$ python -q
>>> import numpy as np
>>> import numpy.linalg as la
>>> np.set_printoptions(suppress=True, linewidth=160)
>>> tidy = lambda a: np.round(a, 2) + 0
>>> A = np.array([[-2.08, 0.04, 4.18],
...     [-0.6, 0.05, 1.18],
...     [0.34, -0.14, -0.9],
...     [-1.02, 0.17, 1.78],
...     [-2.4, 0.2, 4.76],
...     [-1.64, -0.06, 3.02],
...     [-0.7, 0.01, 1.37],
...     [-0.39, 0.2, 1.01],
...     [0.1, 0.11, -0.24],
...     [1.3, -0.01, -2.57],
...     [-1.71, -0.11, 3.46],
...     [-1.39, -0.04, 2.79],
...     [-0.25, 0.1, 0.85],
...     [0.47, 0.11, -0.75]])
>>> x0 = np.array([-4, 9, 4])
>>> h1 = np.maximum(A @ x0, 0)
>>> A * (h1 > 1e-9)[:, None]
array([[-2.08,  0.04,  4.18],
       [-0.6 ,  0.05,  1.18],
       [ 0.  , -0.  , -0.  ],
       [-1.02,  0.17,  1.78],
       [-2.4 ,  0.2 ,  4.76],
       [-1.64, -0.06,  3.02],
       [-0.7 ,  0.01,  1.37],
       [-0.39,  0.2 ,  1.01],
       [ 0.  ,  0.  , -0.  ],
       [ 0.  , -0.  , -0.  ],
       [-1.71, -0.11,  3.46],
       [-1.39, -0.04,  2.79],
       [-0.25,  0.1 ,  0.85],
       [ 0.  ,  0.  , -0.  ]])
>>> tidy(np.tanh(A @ x0))
array([ 1.  ,  1.  , -1.  ,  1.  ,  1.  ,  1.  ,  1.  ,  1.  , -0.35, -1.  ,  1.  ,  1.  ,  1.  , -1.  ])
>>> hat = A @ la.solve(A.T @ A, A.T)
>>> tidy(hat @ A[:, 0])
array([-2.08, -0.6 ,  0.34, -1.02, -2.4 , -1.64, -0.7 , -0.39,  0.1 ,  1.3 , -1.71, -1.39, -0.25,  0.47])
>>> tidy(np.diag(hat))
array([0.22, 0.03, 0.18, 0.48, 0.39, 0.26, 0.02, 0.27, 0.11, 0.08, 0.36, 0.15, 0.33, 0.13])
>>> tidy(np.trace(hat))
np.float64(3.0)
>>> tidy(la.eigvalsh(hat))
array([0., 0., 0., 0., 0., 0., 0., 0., 0., 0., 0., 1., 1., 1.])
>>> x0 = np.array([2, -1, -2])
>>> target = A @ x0
>>> tidy(la.pinv(A) @ A)
array([[1., 0., 0.],
       [0., 1., 0.],
       [0., 0., 1.]])
>>> tidy(la.solve(A.T @ A, A.T @ target))
array([ 2., -1., -2.])
>>> tidy(la.lstsq(A, target)[0])
array([ 2., -1., -2.])
>>> rng = np.random.default_rng(82098)
>>> target = target + 0.3 * rng.normal(size=14)
>>> tidy(target)
array([-12.6 ,  -3.16,   2.54,  -5.35, -14.84,  -9.62,  -3.77,  -3.11,   0.63,   7.62, -10.03,  -8.62,  -2.38,   2.26])
>>> beta, *_ = la.lstsq(A, target)
>>> beta.round()
array([ 1., -1., -2.])
>>> [round(float(la.norm(la.solve(A.T @ A + lam * np.eye(3), A.T @ target))), 2) for lam in (0, 1, 10, 100)]
[2.77, 2.68, 2.48, 1.4]
>>> tidy(la.norm(target - A @ beta))
np.float64(0.94)
>>> tidy(A.T @ (target - A @ beta))
array([0., 0., 0.])
>>> W2 = A[[5, 1]].astype(float)
>>> for _ in range(6):
...     z = la.norm(A[:, None] - W2, axis=-1).argmin(axis=1)
...     W2 = np.array([A[z == j].mean(axis=0) for j in range(2)])
... 
>>> z
array([0, 1, 1, 1, 0, 0, 1, 1, 1, 1, 0, 0, 1, 1])
>>> tidy(W2[1] - W2[0])
array([ 1.76,  0.06, -3.45])
>>> np.bincount(z)
array([5, 9])
>>> tidy(W2)
array([[-1.84,  0.01,  3.64],
       [-0.08,  0.07,  0.19]])
>>> data = np.loadtxt("test14.csv", delimiter=",")
>>> tidy(data)
array([[0.21, 0.26, 0.  , 0.05, 0.16, 0.05, 0.11, 0.16],
       [0.16, 0.21, 0.21, 0.21, 0.  , 0.11, 0.11, 0.  ],
       [0.14, 0.  , 0.29, 0.29, 0.14, 0.14, 0.  , 0.  ],
       [0.05, 0.11, 0.  , 0.21, 0.21, 0.16, 0.21, 0.05],
       [0.17, 0.13, 0.  , 0.17, 0.07, 0.17, 0.13, 0.17],
       [0.14, 0.  , 0.  , 0.36, 0.  , 0.14, 0.21, 0.14],
       [0.07, 0.07, 0.  , 0.14, 0.14, 0.14, 0.21, 0.21],
       [0.12, 0.06, 0.06, 0.  , 0.29, 0.12, 0.  , 0.35]])
>>> # row-stochastic, so 1 is an eigenvalue
>>> tidy(la.matrix_power(data, 100))
array([[0.13, 0.11, 0.05, 0.17, 0.13, 0.13, 0.13, 0.15],
       [0.13, 0.11, 0.05, 0.17, 0.13, 0.13, 0.13, 0.15],
       [0.13, 0.11, 0.05, 0.17, 0.13, 0.13, 0.13, 0.15],
       [0.13, 0.11, 0.05, 0.17, 0.13, 0.13, 0.13, 0.15],
       [0.13, 0.11, 0.05, 0.17, 0.13, 0.13, 0.13, 0.15],
       [0.13, 0.11, 0.05, 0.17, 0.13, 0.13, 0.13, 0.15],
       [0.13, 0.11, 0.05, 0.17, 0.13, 0.13, 0.13, 0.15],
       [0.13, 0.11, 0.05, 0.17, 0.13, 0.13, 0.13, 0.15]])
>>> tidy(data.sum(axis=1))
array([1., 1., 1., 1., 1., 1., 1., 1.])
>>> tidy(data @ np.ones(8))
array([1., 1., 1., 1., 1., 1., 1., 1.])
>>> tidy(la.matrix_power(data, 2))
array([[0.15, 0.15, 0.06, 0.14, 0.12, 0.11, 0.12, 0.15],
       [0.13, 0.12, 0.1 , 0.21, 0.11, 0.12, 0.13, 0.07],
       [0.13, 0.09, 0.08, 0.22, 0.13, 0.14, 0.12, 0.08],
       [0.12, 0.1 , 0.03, 0.19, 0.11, 0.14, 0.17, 0.14],
       [0.13, 0.12, 0.04, 0.16, 0.13, 0.12, 0.14, 0.16],
       [0.1 , 0.1 , 0.01, 0.16, 0.17, 0.13, 0.17, 0.16],
       [0.12, 0.1 , 0.03, 0.15, 0.14, 0.13, 0.14, 0.18],
       [0.15, 0.1 , 0.05, 0.13, 0.15, 0.13, 0.08, 0.21]])
>>> tidy(np.sort(np.abs(la.eigvals(data)))[::-1])
array([1.  , 0.33, 0.33, 0.18, 0.18, 0.13, 0.13, 0.03])
>>> pr = np.eye(8)[2]
>>> for _ in range(7):
...     pr = pr @ data
...     print(pr.round(2))
... 
[0.14 0.   0.29 0.29 0.14 0.14 0.   0.  ]
[0.13 0.09 0.08 0.22 0.13 0.14 0.12 0.08]
[0.12 0.11 0.05 0.18 0.13 0.13 0.14 0.13]
[0.13 0.11 0.04 0.17 0.13 0.13 0.14 0.15]
[0.13 0.11 0.04 0.17 0.13 0.13 0.14 0.15]
[0.13 0.11 0.04 0.17 0.13 0.13 0.13 0.15]
[0.13 0.11 0.05 0.17 0.13 0.13 0.13 0.15]
>>> ang = rng.uniform(0, 2 * np.pi, 11)
>>> Q, _ = la.qr(np.array([[0.5, -0.7],
...     [-0.7, -0.3],
...     [-0.6, 0.0],
...     [0.7, 0.5],
...     [-1.6, 1.7],
...     [-0.9, 0.1],
...     [-0.1, 0.6],
...     [0.7, -1.1],
...     [0.1, 1.1],
...     [1.3, 1.3]]))
>>> K = 3 * np.c_[np.cos(ang), np.sin(ang)] @ Q.T
>>> tidy(K)
array([[ 0.84, -0.06, -0.27, -0.12, -2.21, -0.5 , -0.57,  1.28, -0.91, -0.54],
       [-0.4 , -0.73, -0.37,  0.93,  0.73, -0.45,  0.54, -0.68,  1.17,  2.11],
       [ 0.1 , -0.93, -0.64,  1.05, -0.66, -0.89,  0.26,  0.07,  0.78,  2.17],
       [ 0.58, -0.77, -0.67,  0.76, -1.85, -1.  , -0.14,  0.82,  0.07,  1.39],
       [-0.61, -0.52, -0.17,  0.73,  1.37, -0.15,  0.61, -0.98,  1.21,  1.76],
       [-0.03,  0.92,  0.61, -1.06,  0.46,  0.85, -0.31,  0.04, -0.86, -2.22],
       [ 0.  , -0.91, -0.6 ,  1.06, -0.39, -0.83,  0.33, -0.08,  0.88,  2.23],
       [ 0.84, -0.08, -0.29, -0.09, -2.23, -0.52, -0.56,  1.28, -0.89, -0.48],
       [-0.84,  0.09,  0.3 ,  0.08,  2.23,  0.53,  0.56, -1.28,  0.88,  0.46],
       [ 0.11,  0.89,  0.55, -1.05,  0.09,  0.74, -0.4 ,  0.25, -0.98, -2.25],
       [-0.48,  0.84,  0.69, -0.87,  1.6 ,  1.02,  0.03, -0.65, -0.26, -1.66]])
>>> # looks like rank 2
>>> tidy(la.norm(K, 2) / la.norm(K))
np.float64(0.77)
>>> la.cond(K) > 100
np.True_
